In [1]: import numpy as np

In [2]: import numpy.linalg as la

In [3]: np.set_printoptions(suppress=True, linewidth=200)

In [4]: def rnd(a):
   ...:     return np.round(a, 3) + 0
   ...: 

In [5]: feats = np.load("a.npy")

In [6]: print(feats)
[[ 3.915  0.232  1.855]
 [-7.634  2.894 -2.525]
 [ 1.467 -1.392 -0.332]
 [ 2.638 -0.775  0.739]]

In [7]: vec = np.array([-3, -2, -1])

In [8]: y = feats @ vec

In [9]: print(rnd(la.pinv(feats) @ feats))
[[1. 0. 0.]
 [0. 1. 0.]
 [0. 0. 1.]]

In [10]: print(rnd(la.lstsq(feats, y)[0]))
[-3. -2. -1.]

In [11]: rng = np.random.default_rng(3077)

In [12]: y = y + 0.3 * rng.normal(size=4)

In [13]: print(rnd(y))
[-14.137  19.616  -1.153  -7.142]

In [14]: b, *_ = la.lstsq(feats, y)

In [15]: print(b.round())
[-3. -2. -1.]

In [16]: m1 = np.load("x.npy")

In [17]: print(m1)
[[-0.8  -0.6  -4.4   0.  ]
 [-0.28 -0.21 -1.54  0.  ]
 [-0.68 -0.51 -3.74  0.  ]
 [ 0.32  0.24  1.76  0.  ]]

In [18]: print(rnd((m1 - m1.T) / 2))
[[ 0.    -0.16  -1.86  -0.16 ]
 [ 0.16   0.    -0.515 -0.12 ]
 [ 1.86   0.515  0.    -0.88 ]
 [ 0.16   0.12   0.88   0.   ]]

In [19]: assert m1 == m1.T
ValueError: The truth value of an array with more than one element is ambiguous. Use a.any() or a.all()


In [20]: print(rnd(np.sort(np.abs(la.eigvals(m1)))))
[0.   0.   0.   4.75]

In [21]: J = np.load("out3.npy")

In [22]: print(J)
[[ 1.3 -0.2  0.3]
 [-2.1  0.1 -0.8]
 [ 0.2  0.   0.8]
 [ 1.3  0.6 -1.5]]

In [23]: Q = J.astype(float).copy()

In [24]: for j in range(3):
    ...:     Q[:, j] -= Q[:, :j] @ (Q[:, :j].T @ Q[:, j])
    ...:     Q[:, j] /= la.norm(Q[:, j])
    ...: 

In [25]: print(rnd(Q.T @ Q))
[[1. 0. 0.]
 [0. 1. 0.]
 [0. 0. 1.]]

In [26]: print(rnd(Q))
[[ 0.465 -0.399 -0.451]
 [-0.75   0.29  -0.264]
 [ 0.071 -0.013  0.846]
 [ 0.465  0.87  -0.106]]

In [27]: P = J @ la.solve(J.T @ J, J.T)

In [28]: print(rnd(P))
[[ 0.578 -0.345 -0.343 -0.083]
 [-0.345  0.717 -0.281 -0.068]
 [-0.343 -0.281  0.721 -0.068]
 [-0.083 -0.068 -0.068  0.984]]

In [29]: print(rnd(np.diag(P)))
[0.578 0.717 0.721 0.984]

In [30]: print(rnd((np.eye(4) - P) @ J))
[[0. 0. 0.]
 [0. 0. 0.]
 [0. 0. 0.]
 [0. 0. 0.]]

In [31]: W0 = np.load("arr.npy")

In [32]: print(W0)
[[1 3]
 [2 2]]

In [33]: P = np.triu(np.array([[3, 2], [2, 3]]), 1) + np.eye(2)

In [34]: out = P @ W0 @ la.inv(P)

In [35]: print(rnd(la.det(out)))
-4.0

In [36]: r0, v = W0[0], W0[1]

In [37]: print(r0 @ r0)
10

In [38]: print(r0 @ v)
8

In [39]: pr = (r0 @ v) / (r0 @ r0) * r0

In [40]: print(rnd(pr))
[0.8 2.4]

In [41]: print(np.outer(r0, v))
[[2 2]
 [6 6]]

In [42]: print(rnd(la.norm(r0 + v) ** 2 + la.norm(r0 - v) ** 2))
36.0

In [43]: print(rnd(v - pr))
[ 1.2 -0.4]

In [44]: r0 = np.array([3, 2])

In [45]: out = W0 + np.outer(r0, np.eye(2)[1])

In [46]: print(la.matrix_rank(out - W0))
1

In [47]: print(la.matrix_rank(la.inv(out) - la.inv(W0), tol=1e-8))
1

In [48]: print(rnd(la.det(out) / la.det(W0)), rnd(1 + la.solve(W0, r0)[1]))
2.0 2.0

In [49]: M = np.array([[1, 1, 0], [3, 2, 0], [1, 2, 2]])

In [50]: print(M)
[[1 1 0]
 [3 2 0]
 [1 2 2]]

In [51]: lab = rng.permutation(3)

In [52]: out = M[:, lab] * rng.choice([-1, 1], 3)

In [53]: print(out)
[[ 0 -1 -1]
 [ 0 -3 -2]
 [ 2 -1 -2]]

In [54]: Uu, _, vt = la.svd(M.T @ out)

In [55]: print(rnd(Uu @ vt))
[[ 0. -1.  0.]
 [ 0.  0. -1.]
 [ 1.  0.  0.]]

In [56]: print(lab)
[2 0 1]

In [57]: print(rnd(la.lstsq(M, out)[0]))
[[ 0. -1.  0.]
 [ 0.  0. -1.]
 [ 1.  0.  0.]]

In [58]: ev, vecs = la.eig(M)

In [59]: print(rnd(np.sort(la.eigvals(M @ M))))
[ 0.092  4.    10.908]

In [60]: print(rnd(np.prod(ev)))
-2.0

In [61]: print(rnd(ev))
[ 2.     3.303 -0.303]

In [62]: print(rnd(np.sort(la.eigvals(M.T))))
[-0.303  2.     3.303]

In [63]: E = np.loadtxt("data.csv", delimiter=",")

In [64]: print(E)
[[-5.058 -4.565 -7.316]
 [-0.361 -0.213 -0.318]
 [ 0.428  1.099  0.354]
 [-0.29  -0.558 -0.276]
 [ 1.055  0.255  0.836]
 [ 2.389  2.247  3.991]
 [ 2.992  2.953  4.505]
 [-0.75  -1.476 -1.54 ]
 [ 2.822  2.553  4.05 ]
 [-1.272 -1.064 -2.338]
 [ 0.981  1.153  2.072]
 [ 5.174  5.426  7.725]
 [-0.791 -1.525 -1.561]
 [-2.635 -2.856 -4.39 ]
 [ 0.258  0.219 -0.102]
 [ 1.017  0.989  1.176]
 [-3.259 -2.776 -3.893]
 [ 1.494  1.389  2.136]
 [-0.867 -0.255 -0.958]
 [ 2.358  1.822  2.555]
 [-3.2   -3.372 -4.598]]

In [65]: out = np.c_[E[:, :2] @ np.array([[0, 1], [0, 2]]), np.array([2, 0, 2, 0, 1, 0, 0, 1, 3, 1, 3, 3, 0, 3, 2, 0, 1, 0, 2, 2, 0])]

In [66]: print(rnd(out))
[[  0.    -14.188   2.   ]
 [  0.     -0.787   0.   ]
 [  0.      2.626   2.   ]
 [  0.     -1.406   0.   ]
 [  0.      1.565   1.   ]
 [  0.      6.883   0.   ]
 [  0.      8.898   0.   ]
 [  0.     -3.702   1.   ]
 [  0.      7.928   3.   ]
 [  0.     -3.4     1.   ]
 [  0.      3.287   3.   ]
 [  0.     16.026   3.   ]
 [  0.     -3.841   0.   ]
 [  0.     -8.347   3.   ]
 [  0.      0.696   2.   ]
 [  0.      2.995   0.   ]
 [  0.     -8.811   1.   ]
 [  0.      4.272   0.   ]
 [  0.     -1.377   2.   ]
 [  0.      6.002   2.   ]
 [  0.     -9.944   0.   ]]

In [67]: print(la.matrix_rank(np.c_[E, out]))
4

In [68]: print(rnd(la.norm(la.qr(E)[0].T @ out, axis=0) ** 2 / ((out ** 2).sum(axis=0) + 1e-12)))
[0.    1.    0.102]

In [69]: print(la.matrix_rank(out))
2

In [70]: print(rnd(la.lstsq(E, out[:, 0])[0]))
[0. 0. 0.]
